>>> import numpy as np
>>> np.set_printoptions(precision=2, suppress=True, linewidth=160, legacy="1.25")
>>> basis = np.array([[-3, -3, 3, 2, 3], [-1, -3, -2, -2, 3]])
>>> data = np.repeat(basis, 12 // 2, axis=0)
>>> rng = np.random.default_rng(5315)
>>> data = data + 0.3 * rng.normal(size=data.shape)
>>> print(data)
[[-3.59 -3.15  2.87  1.97  2.66]
 [-2.67 -3.29  3.25  2.31  2.74]
 [-2.54 -2.92  2.92  2.09  2.65]
 [-3.26 -2.94  3.17  1.97  3.63]
 [-3.36 -2.63  2.94  2.39  2.68]
 [-2.7  -3.55  3.08  2.04  2.8 ]
 [-0.82 -2.88 -2.14 -1.63  3.38]
 [-0.85 -2.81 -1.74 -1.87  3.22]
 [-0.42 -2.92 -1.96 -1.91  2.91]
 [-1.15 -2.9  -2.26 -2.14  2.55]
 [-1.16 -2.78 -1.94 -2.49  3.08]
 [-0.93 -3.39 -1.88 -1.96  2.95]]
>>> hat = data @ np.linalg.solve(data.T @ data, data.T)
>>> print(np.round(np.trace(hat), 2))
5.0
>>> print(hat @ data[:, 3])
[ 1.97  2.31  2.09  1.97  2.39  2.04 -1.63 -1.87 -1.91 -2.14 -2.49 -1.96]
>>> print(np.diag(hat))
[0.47 0.32 0.2  0.63 0.48 0.4  0.65 0.24 0.27 0.43 0.62 0.29]
>>> print(np.round(np.linalg.eigvalsh(hat), 2) + 0)
[0. 0. 0. 0. 0. 0. 0. 1. 1. 1. 1. 1.]
>>> z = data[:, 4] > np.median(data[:, 4])
>>> u = data[z].mean(axis=0) - data[~z].mean(axis=0)
>>> print(((data - data.mean(axis=0)) @ u > 0).astype(int))
[0 0 0 0 0 0 1 1 1 1 1 1]
>>> print(z.astype(int))
[0 0 0 1 0 0 1 1 1 0 1 1]
>>> print(round((((data - data.mean(axis=0)) @ u > 0) == z).mean(), 2))
0.83
>>> print(u)
[ 1.43  0.12 -3.21 -2.76  0.52]
>>> print(np.unravel_index(np.abs(data).argmax(), data.shape))
(3, 4)
>>> print(np.linalg.svd(data, compute_uv=False))
[16.6  11.3   1.24  1.03  0.64]
>>> np.linalg.rank(data)
Traceback (most recent call last):
  File "<python-input-20>", line 1, in <module>
    np.linalg.rank(data)
    ^^^^^^^^^^^^^^
AttributeError: module 'numpy.linalg' has no attribute 'rank'
>>> print(data.sum(axis=0))
[-23.44 -36.15   6.29   0.78  35.25]
>>> data[:, 5]
Traceback (most recent call last):
  File "<python-input-22>", line 1, in <module>
    data[:, 5]
    ~~~~^^^^^^
IndexError: index 5 is out of bounds for axis 1 with size 5
>>> np.zeros(12, 5)
Traceback (most recent call last):
  File "<python-input-23>", line 1, in <module>
    np.zeros(12, 5)
    ~~~~~~~~^^^^^^^
TypeError: Cannot interpret '5' as a data type
>>> print(round(float(np.abs(data).max()), 2))
3.63
>>> print(data.mean(axis=0))
[-1.95 -3.01  0.52  0.07  2.94]
>>> out = np.c_[data[:, :4] @ np.array([[1, 4, 2, 3], [1, 5, 0, 3], [2, 3, 3, 5], [0, 1, 1, 2]]), np.array([8, 6, 0, 6, 1, -7, 2, 1, -8, 5, 2, 2])]
>>> print(out)
[[ -1.01 -19.54   3.39  -1.94   8.  ]
 [  0.53 -15.09   6.7    2.96   6.  ]
 [  0.37 -13.92   5.76   2.38   0.  ]
 [  0.13 -16.27   4.96   1.18   6.  ]
 [ -0.12 -15.38   4.49   1.51   1.  ]
 [ -0.09 -17.26   5.87   0.73  -7.  ]
 [ -7.98 -25.74  -9.7  -25.07   2.  ]
 [ -7.14 -24.55  -8.79 -23.42   1.  ]
 [ -7.25 -24.04  -8.62 -23.62  -8.  ]
 [ -8.57 -28.   -11.21 -27.71   5.  ]
 [ -7.82 -26.85 -10.63 -26.5    2.  ]
 [ -8.07 -28.22  -9.44 -26.24   2.  ]]
>>> print(np.linalg.matrix_rank(out))
5
>>> print(np.round(np.linalg.norm(out - data @ np.linalg.lstsq(data, out)[0], axis=0), 2) + 0)
[ 0.    0.    0.    0.   12.68]
>>> print(np.round(np.linalg.lstsq(data, out[:, 0])[0], 2) + 0)
[1. 1. 2. 0. 0.]
>>> D = np.linalg.norm(data[:, None] - data[None], axis=-1)
>>> print(D[8].round(6).argsort(kind="stable")[:4])
[ 8  7 11  6]
>>> print(D.mean(axis=1).argmax())
3
>>> print(np.flatnonzero(D[8] < D.mean() / 2))
[ 6  7  8  9 10 11]
>>> print(np.unravel_index(D.round(6).argmax(), D.shape))
(4, 10)
>>> print(np.linalg.norm(data, axis=1))
[6.48 6.43 5.9  6.81 6.3  6.43 5.26 5.05 4.96 5.09 5.34 5.33]
>>> print(np.linalg.matrix_rank(D ** 2))
7
>>> print(D.shape)
(12, 12)
>>> K = np.loadtxt("run0.csv", delimiter=",")
>>> print(K)
[[-1.  1.  0.  0.  0.  0.  0.  0.  0.  0.  0.  0.]
 [ 0. -1.  1.  0.  0.  0.  0.  0.  0.  0.  0.  0.]
 [ 0.  0. -1.  1.  0.  0.  0.  0.  0.  0.  0.  0.]
 [ 0.  0.  0. -1.  1.  0.  0.  0.  0.  0.  0.  0.]
 [ 0.  0.  0.  0. -1.  1.  0.  0.  0.  0.  0.  0.]
 [ 0.  0.  0.  0.  0. -1.  1.  0.  0.  0.  0.  0.]
 [ 0.  0.  0.  0.  0.  0. -1.  1.  0.  0.  0.  0.]
 [ 0.  0.  0.  0.  0.  0.  0. -1.  1.  0.  0.  0.]
 [ 0.  0.  0.  0.  0.  0.  0.  0. -1.  1.  0.  0.]
 [ 0.  0.  0.  0.  0.  0.  0.  0.  0. -1.  1.  0.]
 [ 0.  0.  0.  0.  0.  0.  0.  0.  0.  0. -1.  1.]
 [ 0.  0.  0.  0.  0.  0.  0.  0.  0.  0.  0. -1.]]
>>> # triangular
>>> basis = data[[6, 0]].astype(float)
>>> for _ in range(3):
...     z = np.linalg.norm(data[:, None] - basis, axis=-1).argmin(axis=1)
...     basis = np.array([data[z == j].mean(axis=0) for j in range(2)])
... 
>>> print(z)
[1 1 1 1 1 1 0 0 0 0 0 0]
>>> print(basis)
[[-0.89 -2.95 -1.99 -2.    3.02]
 [-3.02 -3.08  3.03  2.13  2.86]]
>>> print(np.abs(basis[1] - basis[0]).argmax())
2
